$ python3 -q
>>> import numpy as np
>>> import numpy.linalg as la
>>> np.set_printoptions(precision=3, suppress=True, linewidth=160)
>>> def rnd(a):
...     return np.round(a, 3) + 0
... 
>>> rng = np.random.default_rng(78)
>>> z = rng.integers(0, 2, 3)
>>> X = (z[:, None] == z) * -3 + np.eye(3)
>>> X
array([[-2.,  0.,  0.],
       [ 0., -2., -3.],
       [ 0., -3., -2.]])
>>> evals, evecs = la.eigh(X)
>>> np.unique(evals.round(6) + 0, return_counts=True)[1]
array([1, 1, 1])
>>> np.abs(evecs[:, -1]).round(6).argmax()
np.int64(1)
>>> rnd(evecs.T @ X @ evecs)
array([[-5.,  0.,  0.],
       [ 0., -2.,  0.],
       [ 0.,  0.,  1.]])
>>> rnd(evecs @ np.diag(evals) @ evecs.T)
array([[-2.,  0.,  0.],
       [ 0., -2., -3.],
       [ 0., -3., -2.]])
>>> rnd(np.abs(evecs[:, -1]))
array([0.   , 0.707, 0.707])
>>> P = np.triu(np.array([[-1, 3, -1], [-2, -1, 1], [-2, -1, -1]]), 1) + np.eye(3)
>>> Y = P @ X @ la.inv(P)
>>> P @ X - X @ P
array([[ 0.,  3., -9.],
       [ 0., -3.,  0.],
       [ 0.,  0.,  3.]])
>>> E = np.load("case6.npy")
>>> rnd(E)
array([[ -3.58 ,   1.658,   1.027],
       [ 13.838,   8.189, -18.568],
       [  5.228,   4.961,  -8.882],
       [  9.063,   6.398, -13.195],
       [  8.495,   6.185, -12.556],
       [  5.75 ,   5.156,  -9.469],
       [ -8.038,  -0.014,   6.043],
       [ -8.316,  -0.119,   6.356],
       [  8.972,   6.364, -13.093],
       [ -5.01 ,   1.121,   2.636],
       [  1.803,   3.676,  -5.028],
       [ 19.688,  10.383, -25.15 ],
       [  9.367,   6.513, -13.538],
       [ -9.737,  -0.651,   7.954],
       [  0.045,   3.017,  -3.051],
       [  2.444,   3.917,  -5.75 ]])
>>> Xs = E - E.mean(axis=0)
>>> left, s, VT = la.svd(Xs, full_matrices=False)
>>> rnd(Xs.mean(axis=0))
array([0., 0., 0.])
>>> np.searchsorted(np.cumsum(s ** 2) / (s ** 2).sum(), 0.9) + 1
np.int64(1)
>>> rnd(VT[0] * np.sign(VT[0, np.abs(VT[0]).argmax()]))
array([-0.645, -0.242,  0.725])
>>> (np.sign(left[:, 0]) == np.sign(left[0, 0])).astype(int)
array([1, 0, 0, 0, 0, 0, 1, 1, 0, 1, 1, 0, 0, 1, 1, 1])
>>> la.matrix_rank(Xs)
np.int64(1)
>>> rnd(s)
array([51.012,  0.   ,  0.   ])
>>> feats = np.loadtxt("x.csv", delimiter=",")
>>> feats
array([[ 4.,  0.,  0.],
       [ 0., -3.,  0.],
       [ 0.,  0., -1.]])
>>> np.kron(np.eye(2, dtype=int), feats)
array([[ 4.,  0.,  0.,  0.,  0.,  0.],
       [ 0., -3.,  0.,  0., -0.,  0.],
       [ 0.,  0., -1.,  0.,  0., -0.],
       [ 0.,  0.,  0.,  4.,  0.,  0.],
       [ 0., -0.,  0.,  0., -3.,  0.],
       [ 0.,  0., -0.,  0.,  0., -1.]])
>>> rnd(la.det(2 * feats)), rnd(la.det(feats))
(np.float64(96.0), np.float64(12.0))
>>> rnd(la.eigvals(feats).sum().real)
np.float64(0.0)
>>> np.poly(feats)
array([  1.,   0., -13., -12.])
>>> z = rng.permutation(3)
>>> z
array([0, 2, 1])
>>> Y = feats[z][:, z]
>>> np.allclose(Y, feats)
False
>>> rnd(la.det(Y)), rnd(la.det(feats[z]))
(np.float64(12.0), np.float64(-12.0))
>>> rnd(np.sort(np.abs(la.eigvals(Y))))
array([1., 3., 4.])
>>> rnd(np.sort(la.eigvals(feats).real))
array([-3., -1.,  4.])
>>> (feats != 0).astype(int)
array([[1, 0, 0],
       [0, 1, 0],
       [0, 0, 1]])
>>> np.flatnonzero(la.matrix_power((feats != 0) + (feats.T != 0) + np.eye(3), 3)[2])
array([2])
>>> rnd(la.det(feats))
np.float64(12.0)
>>> mat = 0.7 ** np.abs(np.subtract.outer(np.arange(4), np.arange(4)))
>>> rnd(mat)
array([[1.   , 0.7  , 0.49 , 0.343],
       [0.7  , 1.   , 0.7  , 0.49 ],
       [0.49 , 0.7  , 1.   , 0.7  ],
       [0.343, 0.49 , 0.7  , 1.   ]])
>>> r0 = np.array([3, 1, 3, 3])
>>> Y = mat + np.outer(r0, np.eye(4)[2])
>>> rnd(Y)
array([[1.   , 0.7  , 3.49 , 0.343],
       [0.7  , 1.   , 1.7  , 0.49 ],
       [0.49 , 0.7  , 4.   , 0.7  ],
       [0.343, 0.49 , 3.7  , 1.   ]])
>>> la.matrix_rank(la.inv(Y) - la.inv(mat), tol=1e-8)
np.int64(1)
>>> Lm = la.cholesky(mat)
>>> rnd(Lm)
array([[1.   , 0.   , 0.   , 0.   ],
       [0.7  , 0.714, 0.   , 0.   ],
       [0.49 , 0.5  , 0.714, 0.   ],
       [0.343, 0.35 , 0.5  , 0.714]])
>>> rnd(mat / np.sqrt(np.outer(np.diag(mat), np.diag(mat))))
array([[1.   , 0.7  , 0.49 , 0.343],
       [0.7  , 1.   , 0.7  , 0.49 ],
       [0.49 , 0.7  , 1.   , 0.7  ],
       [0.343, 0.49 , 0.7  , 1.   ]])
>>> np.diag(Lm) ** 2
array([1.  , 0.51, 0.51, 0.51])
>>> rnd(np.prod(np.diag(Lm)) ** 2), rnd(la.det(mat))
(np.float64(0.133), np.float64(0.133))
>>> z = rng.permutation(4)
>>> Y = mat[:, z] * rng.choice([-1, 1], 4)
>>> rnd(Y)
array([[-0.343, -1.   , -0.7  ,  0.49 ],
       [-0.49 , -0.7  , -1.   ,  0.7  ],
       [-0.7  , -0.49 , -0.7  ,  1.   ],
       [-1.   , -0.343, -0.49 ,  0.7  ]])
>>> left, _, VT = la.svd(mat.T @ Y)
>>> z
array([3, 0, 1, 2])
>>> data = np.load("run17.npy")
>>> data
array([[4., 1., 0.],
       [0., 4., 1.],
       [0., 0., 4.]])
>>> evals, evecs = la.eig(data)
>>> evals
array([4., 4., 4.])
>>> data @ evecs[:, 0] - evals[0] * evecs[:, 0]
array([0., 0., 0.])
>>> rnd(np.sort(la.eigvals(la.inv(data))))
array([0.25, 0.25, 0.25])
>>> np.prod(evals)
np.float64(64.0)
>>> rnd(np.sort(la.eigvals(data.T)))
array([4., 4., 4.])
>>> Y = data / np.sqrt((data ** 2).mean(axis=1, keepdims=True))
>>> rnd(la.norm(Y, axis=1))
array([1.732, 1.732, 1.732])
>>> rnd(Y[1])
array([0.  , 1.68, 0.42])
>>> la.matrix_rank(data - data.mean(axis=1, keepdims=True))
np.int64(2)
>>> K = np.loadtxt("sample15.csv", delimiter=",")
>>> rnd(K)
array([[ 0.017,  0.05 , -0.083, -0.083],
       [ 0.05 ,  0.15 , -0.25 , -0.25 ],
       [-0.083, -0.25 ,  0.417,  0.417],
       [-0.083, -0.25 ,  0.417,  0.417]])
>>> evals, evecs = la.eigh(K)
>>> vec = np.array([1, 4, 2, 8])
>>> rnd(la.eigvalsh(K[1:, 1:]))
array([0.   , 0.   , 0.983])
>>> rnd(vec @ K @ vec)
np.float64(22.817)
>>> rnd(vec @ K @ vec / (vec @ vec)), rnd(evals[0]), rnd(evals[-1])
(np.float64(0.268), np.float64(0.0), np.float64(1.0))
>>> rnd(evecs * np.abs(evals) @ evecs.T)
array([[ 0.017,  0.05 , -0.083, -0.083],
       [ 0.05 ,  0.15 , -0.25 , -0.25 ],
       [-0.083, -0.25 ,  0.417,  0.417],
       [-0.083, -0.25 ,  0.417,  0.417]])
>>> (np.sign(evecs[:, -1].round(6)) == np.sign(evecs[0, -1].round(6))).astype(int)
array([1, 1, 0, 0])
>>> rnd(evecs * np.maximum(evals, 0) @ evecs.T)
array([[ 0.017,  0.05 , -0.083, -0.083],
       [ 0.05 ,  0.15 , -0.25 , -0.25 ],
       [-0.083, -0.25 ,  0.417,  0.417],
       [-0.083, -0.25 ,  0.417,  0.417]])
>>> Y = K / la.norm(K, axis=1, keepdims=True)
>>> C2 = Y @ Y.T
>>> rnd(C2[3])
array([-1., -1.,  1.,  1.])
>>> (np.abs(C2) > 0.9).astype(int)
array([[1, 1, 1, 1],
       [1, 1, 1, 1],
       [1, 1, 1, 1],
       [1, 1, 1, 1]])
>>> np.argwhere(np.triu(np.abs(C2) > 0.95, 1))
array([[0, 1],
       [0, 2],
       [0, 3],
       [1, 2],
       [1, 3],
       [2, 3]])
>>> rnd(C2)
array([[ 1.,  1., -1., -1.],
       [ 1.,  1., -1., -1.],
       [-1., -1.,  1.,  1.],
       [-1., -1.,  1.,  1.]])
>>> np.argsort(-la.norm(C2, axis=0).round(6), kind="stable")[:3]
array([0, 1, 2])
>>> la.matrix_rank(C2, rtol=0.1)
np.int64(1)
>>> [round(float(x), 3) for x in la.svd(C2, compute_uv=False)[:3]]
[4.0, 0.0, 0.0]
>>> Y = np.array([[0, -1, -2, 2], [-1, -1, -1, -1], [0, -1, -1, 2]])
>>> F = Y.T @ Y
>>> F
array([[ 1,  1,  1,  1],
       [ 1,  3,  4, -3],
       [ 1,  4,  6, -5],
       [ 1, -3, -5,  9]])
>>> left, s, VT = la.svd(F)
>>> evecs = VT[:(s > 1e-8).sum()]
>>> vec = F[1] + 3 * F[3] + rng.integers(2) * np.eye(4)[2]
>>> vec
array([  4.,  -6., -11.,  24.])
>>> np.allclose(evecs.T @ evecs @ vec, vec)
True
>>> la.matrix_rank(np.vstack([F, vec]))
np.int64(3)
>>> rnd(la.norm(vec - evecs.T @ evecs @ vec))
np.float64(0.0)
>>> evals, evecs = la.eigh(F)
>>> vec = np.array([3, 1, 0, 3])
>>> np.abs(F).sum(axis=1).max(), rnd(np.abs(evals).max())
(np.int64(18), np.float64(14.715))
>>> (np.sign(evecs[:, -1].round(6)) == np.sign(evecs[0, -1].round(6))).astype(int)
array([1, 1, 1, 0])
>>> vec @ F @ vec
np.int64(99)
>>> [round(float(x), 3) for x in la.svd(F, compute_uv=False)[:3]]
[14.715, 4.05, 0.235]
>>> np.argsort(-la.norm(F, axis=0).round(6), kind="stable")[:3]
array([3, 2, 1])
>>> F.mean(axis=0)
array([1.  , 1.25, 1.5 , 0.5 ])
>>> F.sum(axis=1)
array([4, 5, 6, 2])
>>> np.zeros(4, 4)
Traceback (most recent call last):
  File "<python-input-109>", line 1, in <module>
    np.zeros(4, 4)
    ~~~~~~~~^^^^^^
TypeError: Cannot interpret '4' as a data type
>>> rnd(la.norm(F))
np.float64(15.264)
>>> la.rank(F)
Traceback (most recent call last):
  File "<python-input-111>", line 1, in <module>
    la.rank(F)
    ^^^^^^^
AttributeError: module 'numpy.linalg' has no attribute 'rank'
